% python3 -q
>>> import numpy as np
>>> np.set_printoptions(suppress=True, linewidth=160)
>>> feats = np.load("a.npy")
>>> feats
array([[ 1,  0,  0,  0,  0],
       [ 3,  1,  0,  0,  0],
       [-3,  1,  1,  0,  0],
       [ 0, -3, -3,  1,  0],
       [ 3,  1,  0,  1,  1]])
>>> # triangular
>>> r0, r1 = feats[1], feats[2]
>>> r0 @ r0
np.int64(10)
>>> r0 @ r1
np.int64(-8)
>>> pr = (r0 @ r1) / (r0 @ r0) * r0
>>> round((r1 - pr) @ r0, 1)
np.float64(0.0)
>>> np.round(np.linalg.norm(r0 + r1) ** 2 + np.linalg.norm(r0 - r1) ** 2, 1)
np.float64(42.0)
>>> np.outer(r0, r1)
array([[-9,  3,  3,  0,  0],
       [-3,  1,  1,  0,  0],
       [ 0,  0,  0,  0,  0],
       [ 0,  0,  0,  0,  0],
       [ 0,  0,  0,  0,  0]])
>>> np.round(r1 - pr, 1)
array([-0.6,  1.8,  1. ,  0. ,  0. ])
>>> evals, V = np.linalg.eig(feats)
>>> np.round(np.sort(np.linalg.eigvals(feats @ feats)), 1)
array([1., 1., 1., 1., 1.])
>>> r0 = np.array([-4, 6, -5, 5, -4])
>>> A2 = feats + np.outer(r0, np.eye(5)[4])
>>> A2
array([[ 1.,  0.,  0.,  0., -4.],
       [ 3.,  1.,  0.,  0.,  6.],
       [-3.,  1.,  1.,  0., -5.],
       [ 0., -3., -3.,  1.,  5.],
       [ 3.,  1.,  0.,  1., -3.]])
>>> np.linalg.matrix_rank(A2 - feats)
np.int64(1)
>>> A2 = np.array([[0, -3], [2, 2]])
>>> cent = np.kron(A2, feats)
>>> cent.shape
(10, 10)
>>> cent
array([[ 0,  0,  0,  0,  0, -3,  0,  0,  0,  0],
       [ 0,  0,  0,  0,  0, -9, -3,  0,  0,  0],
       [ 0,  0,  0,  0,  0,  9, -3, -3,  0,  0],
       [ 0,  0,  0,  0,  0,  0,  9,  9, -3,  0],
       [ 0,  0,  0,  0,  0, -9, -3,  0, -3, -3],
       [ 2,  0,  0,  0,  0,  2,  0,  0,  0,  0],
       [ 6,  2,  0,  0,  0,  6,  2,  0,  0,  0],
       [-6,  2,  2,  0,  0, -6,  2,  2,  0,  0],
       [ 0, -6, -6,  2,  0,  0, -6, -6,  2,  0],
       [ 6,  2,  0,  2,  2,  6,  2,  0,  2,  2]])
>>> np.round(np.linalg.norm(cent, 2), 1), round(float(np.linalg.norm(A2, 2) * np.linalg.norm(feats, 2)), 1)
(np.float64(20.6), 20.6)
>>> data = np.loadtxt("sample18.csv", delimiter=",")
>>> data
array([[ 0., 10.,  2.,  0., 10.,  2.],
       [ 2.,  8.,  0.,  2.,  8.,  0.],
       [ 8.,  8.,  8.,  8.,  8.,  8.],
       [ 0., 15.,  3.,  0., -5., -1.],
       [ 3., 12.,  0., -1., -4.,  0.],
       [12., 12., 12., -4., -4., -4.]])
>>> r0 = np.array([1, 1, 1, 2, 2, 0])
>>> A2 = data + np.outer(r0, np.eye(6)[1])
>>> round(np.linalg.det(A2) / np.linalg.det(data), 1), round(float(1 + np.linalg.solve(data, r0)[1]), 1)
(np.float64(1.2), 1.2)
>>> A2
array([[ 0., 11.,  2.,  0., 10.,  2.],
       [ 2.,  9.,  0.,  2.,  8.,  0.],
       [ 8.,  9.,  8.,  8.,  8.,  8.],
       [ 0., 17.,  3.,  0., -5., -1.],
       [ 3., 14.,  0., -1., -4.,  0.],
       [12., 12., 12., -4., -4., -4.]])
>>> E = np.load("out14.npy")
>>> E
array([[0., 1., 1., 1., 1., 1., 1., 1., 1., 1., 1.],
       [1., 0., 1., 1., 1., 1., 1., 1., 1., 1., 1.],
       [1., 1., 0., 1., 1., 1., 1., 1., 1., 1., 1.],
       [1., 1., 1., 0., 1., 1., 1., 1., 1., 1., 1.],
       [1., 1., 1., 1., 0., 1., 1., 1., 1., 1., 1.],
       [1., 1., 1., 1., 1., 0., 1., 1., 1., 1., 1.],
       [1., 1., 1., 1., 1., 1., 0., 1., 1., 1., 1.],
       [1., 1., 1., 1., 1., 1., 1., 0., 1., 1., 1.],
       [1., 1., 1., 1., 1., 1., 1., 1., 0., 1., 1.],
       [1., 1., 1., 1., 1., 1., 1., 1., 1., 0., 1.],
       [1., 1., 1., 1., 1., 1., 1., 1., 1., 1., 0.]])
>>> # symmetric
>>> evals, V = np.linalg.eigh(E)
>>> x = np.array([-2, 0, 0, -9, -4, -8, 3, -2, 6, 4, 9])
>>> np.round(np.linalg.eigvalsh(E[1:, 1:]), 1)
array([-1., -1., -1., -1., -1., -1., -1., -1., -1.,  9.])
>>> np.round(V * np.maximum(evals, 0) @ V.T, 1)
array([[0.9, 0.9, 0.9, 0.9, 0.9, 0.9, 0.9, 0.9, 0.9, 0.9, 0.9],
       [0.9, 0.9, 0.9, 0.9, 0.9, 0.9, 0.9, 0.9, 0.9, 0.9, 0.9],
       [0.9, 0.9, 0.9, 0.9, 0.9, 0.9, 0.9, 0.9, 0.9, 0.9, 0.9],
       [0.9, 0.9, 0.9, 0.9, 0.9, 0.9, 0.9, 0.9, 0.9, 0.9, 0.9],
       [0.9, 0.9, 0.9, 0.9, 0.9, 0.9, 0.9, 0.9, 0.9, 0.9, 0.9],
       [0.9, 0.9, 0.9, 0.9, 0.9, 0.9, 0.9, 0.9, 0.9, 0.9, 0.9],
       [0.9, 0.9, 0.9, 0.9, 0.9, 0.9, 0.9, 0.9, 0.9, 0.9, 0.9],
       [0.9, 0.9, 0.9, 0.9, 0.9, 0.9, 0.9, 0.9, 0.9, 0.9, 0.9],
       [0.9, 0.9, 0.9, 0.9, 0.9, 0.9, 0.9, 0.9, 0.9, 0.9, 0.9],
       [0.9, 0.9, 0.9, 0.9, 0.9, 0.9, 0.9, 0.9, 0.9, 0.9, 0.9],
       [0.9, 0.9, 0.9, 0.9, 0.9, 0.9, 0.9, 0.9, 0.9, 0.9, 0.9]])
>>> Uu, sigma, Vh = np.linalg.svd(data, full_matrices=False)
>>> Uu.shape, sigma.shape, Vh.shape
((6, 6), (6,), (6, 6))
>>> np.abs(Uu[:, 0]).round(6).argmax()
np.int64(5)
>>> np.round(Uu.T @ Uu, 1) + 0
array([[1., 0., 0., 0., 0., 0.],
       [0., 1., 0., 0., 0., 0.],
       [0., 0., 1., 0., 0., 0.],
       [0., 0., 0., 1., 0., 0.],
       [0., 0., 0., 0., 1., 0.],
       [0., 0., 0., 0., 0., 1.]])
>>> np.round(sigma / sigma[0], 1)
array([1. , 0.6, 0.4, 0.3, 0.1, 0.1])
>>> np.allclose(Uu * sigma @ Vh, data)
True
>>> sigma.round(1)
array([31.7, 19.3, 13.4,  8.2,  3.6,  2.2])
>>> np.round(np.sqrt((sigma ** 2).sum()), 1), np.round(np.linalg.norm(data), 1)
(np.float64(40.5), np.float64(40.5))
>>> np.round(Uu.T @ data @ Vh.T, 1) + 0
array([[31.7,  0. ,  0. ,  0. ,  0. ,  0. ],
       [ 0. , 19.3,  0. ,  0. ,  0. ,  0. ],
       [ 0. ,  0. , 13.4,  0. ,  0. ,  0. ],
       [ 0. ,  0. ,  0. ,  8.2,  0. ,  0. ],
       [ 0. ,  0. ,  0. ,  0. ,  3.6,  0. ],
       [ 0. ,  0. ,  0. ,  0. ,  0. ,  2.2]])
>>> x = np.array([2, 2, 3, -3, -3, 1, 0, 3, -2, 3, 0])
>>> y = E @ x
>>> y
array([4., 4., 3., 9., 9., 5., 6., 3., 8., 3., 6.])
>>> np.round(np.linalg.solve(E, y + E[:, 0]), 1) + 0
array([ 3.,  2.,  3., -3., -3.,  1.,  0.,  3., -2.,  3.,  0.])
>>> np.round(np.linalg.solve(E, E[:, 7]), 1) + 0
array([0., 0., 0., 0., 0., 0., 0., 1., 0., 0., 0.])
>>> O, R = np.linalg.qr(E)
>>> O.shape, R.shape
((11, 11), (11, 11))
>>> O.round(1) + 0
array([[ 0. ,  0.7,  0.4,  0.3,  0.2,  0.2,  0.2,  0.1,  0.1,  0.1, -0.1],
       [-0.3, -0.7,  0.4,  0.3,  0.2,  0.2,  0.2,  0.1,  0.1,  0.1, -0.1],
       [-0.3,  0.1, -0.8,  0.3,  0.2,  0.2,  0.2,  0.1,  0.1,  0.1, -0.1],
       [-0.3,  0.1,  0. , -0.8,  0.2,  0.2,  0.2,  0.1,  0.1,  0.1, -0.1],
       [-0.3,  0.1,  0. ,  0. , -0.9,  0.2,  0.2,  0.1,  0.1,  0.1, -0.1],
       [-0.3,  0.1,  0. ,  0. ,  0. , -0.9,  0.2,  0.1,  0.1,  0.1, -0.1],
       [-0.3,  0.1,  0. ,  0. ,  0. ,  0. , -0.9,  0.1,  0.1,  0.1, -0.1],
       [-0.3,  0.1,  0. ,  0. ,  0. ,  0. ,  0. , -0.9,  0.1,  0.1, -0.1],
       [-0.3,  0.1,  0. ,  0. ,  0. ,  0. ,  0. ,  0. , -0.9,  0.1, -0.1],
       [-0.3,  0.1,  0. ,  0. ,  0. ,  0. ,  0. ,  0. ,  0. , -0.9, -0.1],
       [-0.3,  0.1,  0. ,  0. ,  0. ,  0. ,  0. ,  0. ,  0. ,  0. ,  0.9]])
>>> np.round(abs(R[0, 0]), 1), round(float(np.linalg.norm(E[:, 0])), 1)
(np.float64(3.2), 3.2)
>>> np.allclose(R.T @ R, E.T @ E)
True
>>> np.round(O.T @ O, 1) + 0
array([[1., 0., 0., 0., 0., 0., 0., 0., 0., 0., 0.],
       [0., 1., 0., 0., 0., 0., 0., 0., 0., 0., 0.],
       [0., 0., 1., 0., 0., 0., 0., 0., 0., 0., 0.],
       [0., 0., 0., 1., 0., 0., 0., 0., 0., 0., 0.],
       [0., 0., 0., 0., 1., 0., 0., 0., 0., 0., 0.],
       [0., 0., 0., 0., 0., 1., 0., 0., 0., 0., 0.],
       [0., 0., 0., 0., 0., 0., 1., 0., 0., 0., 0.],
       [0., 0., 0., 0., 0., 0., 0., 1., 0., 0., 0.],
       [0., 0., 0., 0., 0., 0., 0., 0., 1., 0., 0.],
       [0., 0., 0., 0., 0., 0., 0., 0., 0., 1., 0.],
       [0., 0., 0., 0., 0., 0., 0., 0., 0., 0., 1.]])
>>> R.round(1)
array([[-3.2, -2.8, -2.8, -2.8, -2.8, -2.8, -2.8, -2.8, -2.8, -2.8, -2.8],
       [ 0. ,  1.4,  0.7,  0.7,  0.7,  0.7,  0.7,  0.7,  0.7,  0.7,  0.7],
       [ 0. ,  0. ,  1.2,  0.4,  0.4,  0.4,  0.4,  0.4,  0.4,  0.4,  0.4],
       [ 0. ,  0. ,  0. ,  1.1,  0.3,  0.3,  0.3,  0.3,  0.3,  0.3,  0.3],
       [ 0. ,  0. ,  0. ,  0. ,  1.1,  0.2,  0.2,  0.2,  0.2,  0.2,  0.2],
       [ 0. ,  0. ,  0. ,  0. ,  0. ,  1.1,  0.2,  0.2,  0.2,  0.2,  0.2],
       [ 0. ,  0. ,  0. ,  0. ,  0. ,  0. ,  1.1,  0.2,  0.2,  0.2,  0.2],
       [ 0. ,  0. ,  0. ,  0. ,  0. ,  0. ,  0. ,  1.1,  0.1,  0.1,  0.1],
       [ 0. ,  0. ,  0. ,  0. ,  0. ,  0. ,  0. ,  0. ,  1.1,  0.1,  0.1],
       [ 0. ,  0. ,  0. ,  0. ,  0. ,  0. ,  0. ,  0. ,  0. ,  1.1,  0.1],
       [ 0. ,  0. ,  0. ,  0. ,  0. ,  0. ,  0. ,  0. ,  0. ,  0. , -1. ]])
>>> np.round(O @ R, 1) + 0
array([[0., 1., 1., 1., 1., 1., 1., 1., 1., 1., 1.],
       [1., 0., 1., 1., 1., 1., 1., 1., 1., 1., 1.],
       [1., 1., 0., 1., 1., 1., 1., 1., 1., 1., 1.],
       [1., 1., 1., 0., 1., 1., 1., 1., 1., 1., 1.],
       [1., 1., 1., 1., 0., 1., 1., 1., 1., 1., 1.],
       [1., 1., 1., 1., 1., 0., 1., 1., 1., 1., 1.],
       [1., 1., 1., 1., 1., 1., 0., 1., 1., 1., 1.],
       [1., 1., 1., 1., 1., 1., 1., 0., 1., 1., 1.],
       [1., 1., 1., 1., 1., 1., 1., 1., 0., 1., 1.],
       [1., 1., 1., 1., 1., 1., 1., 1., 1., 0., 1.],
       [1., 1., 1., 1., 1., 1., 1., 1., 1., 1., 0.]])
